In [1]: import numpy as np

In [2]: np.set_printoptions(precision=4, suppress=True, linewidth=120)

In [3]: def tidy(a):
   ...:     return np.round(a, 4) + 0
   ...: 

In [4]: data = np.array([[6, -4, 2, -2, -10],
   ...:     [11, 8, 1, -3, -17],
   ...:     [7, -2, -7, 3, -13],
   ...:     [4, 0, -8, 4, -8],
   ...:     [9, 10, -2, -1, -14],
   ...:     [5, -2, -3, 1, -9],
   ...:     [8, -4, -2, 0, -14],
   ...:     [11, 14, -3, -1, -17],
   ...:     [12, -5, 2, -3, -20],
   ...:     [8, 0, 1, -2, -13]])

In [5]: U, s, VT = np.linalg.svd(data)

In [6]: vecs = VT[:(s > 1e-8).sum()]

In [7]: rng = np.random.default_rng(559178)

In [8]: vec = data[2] + -2 * data[1] + rng.integers(2) * np.eye(5)[1]

In [9]: vec
Out[9]: array([-15., -18.,  -9.,   9.,  21.])

In [10]: np.allclose(vecs.T @ vecs @ vec, vec)
Out[10]: True

In [11]: cen = data - data.mean(axis=0)

In [12]: vecs = np.linalg.svd(cen)[2][:3]

In [13]: other = cen - cen @ vecs.T @ vecs

In [14]: tidy((cen @ vecs.T).std(axis=0))
Out[14]: array([6.7165, 4.9588, 2.5728])

In [15]: tidy(other.std(axis=0))
Out[15]: array([0., 0., 0., 0., 0.])

In [16]: tidy(np.diag(vecs.T @ vecs))
Out[16]: array([0.2711, 0.9933, 0.7322, 0.2711, 0.7322])

In [17]: U, s, VT = np.linalg.svd(data, full_matrices=False)

In [18]: (s > 1e-8).sum()
Out[18]: np.int64(3)

In [19]: tidy(np.abs(VT[0]))
Out[19]: array([0.5117, 0.1439, 0.0869, 0.0476, 0.8412])

In [20]: tidy(np.cumsum(s ** 2) / np.sum(s ** 2))
Out[20]: array([0.8319, 0.9465, 1.    , 1.    , 1.    ])

In [21]: tidy(U.T @ data @ VT.T)
Out[21]: 
array([[52.4097,  0.    ,  0.    ,  0.    ,  0.    ],
       [ 0.    , 19.4553,  0.    ,  0.    ,  0.    ],
       [ 0.    ,  0.    , 13.2935,  0.    ,  0.    ],
       [ 0.    ,  0.    ,  0.    ,  0.    ,  0.    ],
       [ 0.    ,  0.    ,  0.    ,  0.    ,  0.    ]])

In [22]: tidy(s / s[0])
Out[22]: array([1.    , 0.3712, 0.2536, 0.    , 0.    ])

In [23]: tidy(U.T @ U)
Out[23]: 
array([[1., 0., 0., 0., 0.],
       [0., 1., 0., 0., 0.],
       [0., 0., 1., 0., 0.],
       [0., 0., 0., 1., 0.],
       [0., 0., 0., 0., 1.]])

In [24]: np.allclose(U * s @ VT, data)
Out[24]: True

In [25]: z = data[:, 4] > np.median(data[:, 4])

In [26]: u = data[z].mean(axis=0) - data[~z].mean(axis=0)

In [27]: tidy(u)
Out[27]: array([-4.2, -6.2, -2.2,  2.4,  5.8])
